$ ipython --no-banner

In [1]: import numpy as np

In [2]: import numpy.linalg as la

In [3]: np.set_printoptions(precision=1, suppress=True, linewidth=120)

In [4]: X = np.loadtxt("a.csv", delimiter=",")

In [5]: print(X)
[[-3.  3.  2.  3.]
 [-1.  1.  0.  1.]
 [ 0.  2. -2. -3.]
 [-3.  3.  2.  3.]
 [ 1.  1.  0.  1.]]

In [6]: vec = np.array([-1, 4, -9, 0])

In [7]: y = X @ vec

In [8]: np.round(la.solve(X.T @ X, X.T @ y), 1) + 0
Out[8]: array([-1.,  4., -9.,  0.])

In [9]: y
Out[9]: array([-3.,  5., 26., -3.,  3.])

In [10]: rng = np.random.default_rng(376)

In [11]: y = y + 0.1 * rng.normal(size=5)

In [12]: y
Out[12]: array([-2.9,  4.9, 26.1, -2.9,  3.2])

In [13]: c, *_ = la.lstsq(X, y)

In [14]: [round(float(la.norm(la.solve(X.T @ X + lam * np.eye(4), X.T @ y))), 2) for lam in (0, 1, 10, 100)]
Out[14]: [9.79, 6.64, 4.05, 0.94]

In [15]: round(la.norm(y - X @ c), 1)
Out[15]: np.float64(0.0)

In [16]: vec = np.array([-2, 2, 2, 0])

In [17]: X @ (2 * vec)
Out[17]: array([32.,  8.,  0., 32.,  0.])

In [18]: vec @ X
ValueError: matmul: Input operand 1 has a mismatch in its core dimension 0, with gufunc signature (n?,k),(k,m?)->(n?,m?) (size 5 is different from 4)


In [19]: X @ vec
Out[19]: array([16.,  4.,  0., 16.,  0.])

In [20]: X @ np.eye(4)[0]
Out[20]: array([-3., -1.,  0., -3.,  1.])

In [21]: out = X / la.norm(X, axis=1, keepdims=True)

In [22]: cov = out @ out.T

In [23]: cov
Out[23]: 
array([[ 1. ,  0.9, -0.3,  1. ,  0.3],
       [ 0.9,  1. , -0.1,  0.9,  0.3],
       [-0.3, -0.1,  1. , -0.3, -0.1],
       [ 1. ,  0.9, -0.3,  1. ,  0.3],
       [ 0.3,  0.3, -0.1,  0.3,  1. ]])

In [24]: (np.abs(cov) > 0.9).astype(int)
Out[24]: 
array([[1, 1, 0, 1, 0],
       [1, 1, 0, 1, 0],
       [0, 0, 1, 0, 0],
       [1, 1, 0, 1, 0],
       [0, 0, 0, 0, 1]])

In [25]: la.norm(out, axis=1)
Out[25]: array([1., 1., 1., 1., 1.])

In [26]: f = np.array([6, 8, 9, 0, 1])

In [27]: m1 = np.outer(rng.normal(size=18), f) + 0.1 * rng.normal(size=(18, 5))

In [28]: m1.round(1) + 0
Out[28]: 
array([[  1.5,   2.1,   2.6,   0.1,   0.4],
       [ -2.8,  -3.7,  -4.3,   0. ,  -0.5],
       [ 14. ,  18.6,  20.8,  -0.1,   2.4],
       [  6.8,   9. ,  10.1,  -0.2,   0.9],
       [  1.7,   2.1,   2.7,   0. ,   0.3],
       [ -4.5,  -5.9,  -6.8,  -0.1,  -0.8],
       [  0.3,   0.3,   0.3,   0.1,   0.2],
       [  2.1,   2.9,   3.2,   0.1,   0.5],
       [  0.9,   1.2,   1.2,   0.1,   0.2],
       [  6.6,   8.7,   9.7,   0. ,   0.9],
       [ -3.7,  -5.1,  -5.8,   0.1,  -0.6],
       [-18.8, -24.9, -28. ,   0. ,  -3.3],
       [ -9.6, -12.5, -14.3,   0. ,  -1.5],
       [ -6.3,  -8.4,  -9.4,   0. ,  -1. ],
       [ -6.6,  -8.8,  -9.8,   0.1,  -1.1],
       [  5.4,   7.5,   8.3,   0. ,   1. ],
       [ -4.9,  -6.5,  -7.2,  -0.1,  -0.9],
       [ -3.1,  -4.1,  -4.5,   0. ,  -0.4]])

In [29]: cov = np.cov(m1, rowvar=False)

In [30]: print(np.argwhere(np.triu(np.abs(np.corrcoef(m1.T)) > 0.8, 1)))
[[0 1]
 [0 2]
 [0 4]
 [1 2]
 [1 4]
 [2 4]]

In [31]: print(cov.round(1) + 0)
[[ 53.2  70.6  79.4  -0.2   9. ]
 [ 70.6  93.6 105.3  -0.2  11.9]
 [ 79.4 105.3 118.6  -0.2  13.4]
 [ -0.2  -0.2  -0.2   0.    0. ]
 [  9.   11.9  13.4   0.    1.5]]

In [32]: vec = np.array([2, -1, -1, 1, 3])

In [33]: m1 @ np.ones(5)
Out[33]: 
array([  6.7, -11.4,  55.7,  26.5,   6.7, -18. ,   1.2,   8.7,   3.5,  25.9, -15.1, -75. , -37.9, -25.1, -26.2,  22.3,
       -19.6, -12. ])

In [34]: m1 @ vec
Out[34]: array([-0.5,  0.7, -4.4, -2.9, -0.7,  1.2,  0.6, -0.3,  0.3, -2.5,  1.7,  5.4,  3.1,  2.4,  2.2, -1.9,  1.2,  1.2])

In [35]: (m1 @ vec).argmax()
Out[35]: np.int64(11)

In [36]: (m1 * vec).sum(axis=1)
Out[36]: array([-0.5,  0.7, -4.4, -2.9, -0.7,  1.2,  0.6, -0.3,  0.3, -2.5,  1.7,  5.4,  3.1,  2.4,  2.2, -1.9,  1.2,  1.2])

In [37]: m1 @ (2 * vec)
Out[37]: array([-1.1,  1.4, -8.8, -5.9, -1.5,  2.4,  1.1, -0.6,  0.5, -5. ,  3.4, 10.9,  6.2,  4.7,  4.3, -3.8,  2.4,  2.5])

In [38]: print(np.sign((m1 @ vec).round(6)))
[-1.  1. -1. -1. -1.  1.  1. -1.  1. -1.  1.  1.  1.  1.  1. -1.  1.  1.]
